$ ipython --no-banner

In [1]: import numpy as np

In [2]: np.set_printoptions(precision=3, suppress=True, linewidth=100, legacy="1.25")

In [3]: K = np.array([[1, -1, 1], [-1, 1, -1], [1, -1, 1]])

In [4]: # row 2 repeats row 0

In [5]: np.linalg.lstsq(K[:-1].T, K[-1])[2]
Out[5]: 1

In [6]: np.unique(K.round(6), axis=0).shape
Out[6]: (2, 3)

In [7]: U, s, Vh = np.linalg.svd(K)

In [8]: np.argmax(s[:-1] / (s[1:] + 1e-6)) + 1
Out[8]: 1

In [9]: Y = U[:, :1] @ np.diag(s[:1]) @ Vh[:1]

In [10]: round(np.linalg.norm(K - Y, 2), 3), round(s[1], 3)
Out[10]: (0.0, 0.0)

In [11]: round(float(np.abs(K - Y).max()), 3)
Out[11]: 0.0

In [12]: evals, vecs = np.linalg.eigh(K)

In [13]: evals.round(3) + 0
Out[13]: array([0., 0., 3.])

In [14]: (evals > 1e-8).sum(), (evals < -1e-8).sum()
Out[14]: (1, 0)

In [15]: np.round(vecs.T @ K @ vecs, 3) + 0
Out[15]: 
array([[0., 0., 0.],
       [0., 0., 0.],
       [0., 0., 3.]])

In [16]: np.round(evals.sum(), 3), np.trace(K)
Out[16]: (3.0, 3)

In [17]: np.abs(vecs[:, -1])
Out[17]: array([0.577, 0.577, 0.577])

In [18]: blk = np.stack([K, -3 * K, K[::-1]])

In [19]: np.linalg.matrix_rank(blk.reshape(3, -1))
Out[19]: 1

In [20]: np.einsum("bij,cij->bc", blk, blk)
Out[20]: 
array([[  9, -27,   9],
       [-27,  81, -27],
       [  9, -27,   9]])

In [21]: proj = np.triu(np.array([[0, 3, 5], [1, 3, -1], [-3, -5, 3]]), 1) + np.eye(3)

In [22]: Y = proj @ K @ np.linalg.inv(proj)

In [23]: round(float(np.linalg.det(Y)), 3)
Out[23]: -0.0

In [24]: J = np.load("dump.npy")

In [25]: J
Out[25]: 
array([[13,  8, -9, -9],
       [ 8,  5, -5, -6],
       [-9, -5, 10,  3],
       [-9, -6,  3,  9]])

In [26]: # null space of dimension 2

In [27]: rank = np.linalg.matrix_rank(J)

In [28]: rank
Out[28]: 2

In [29]: N = np.linalg.svd(J)[2][rank:].T

In [30]: N.shape
Out[30]: (4, 2)

In [31]: np.round(J @ N, 3) + 0
Out[31]: 
array([[0., 0.],
       [0., 0.],
       [0., 0.],
       [0., 0.]])

In [32]: np.allclose(J @ N, 0)
Out[32]: True

In [33]: np.linalg.matrix_rank(J.T @ J), np.linalg.matrix_rank(J @ J.T)
Out[33]: (2, 2)
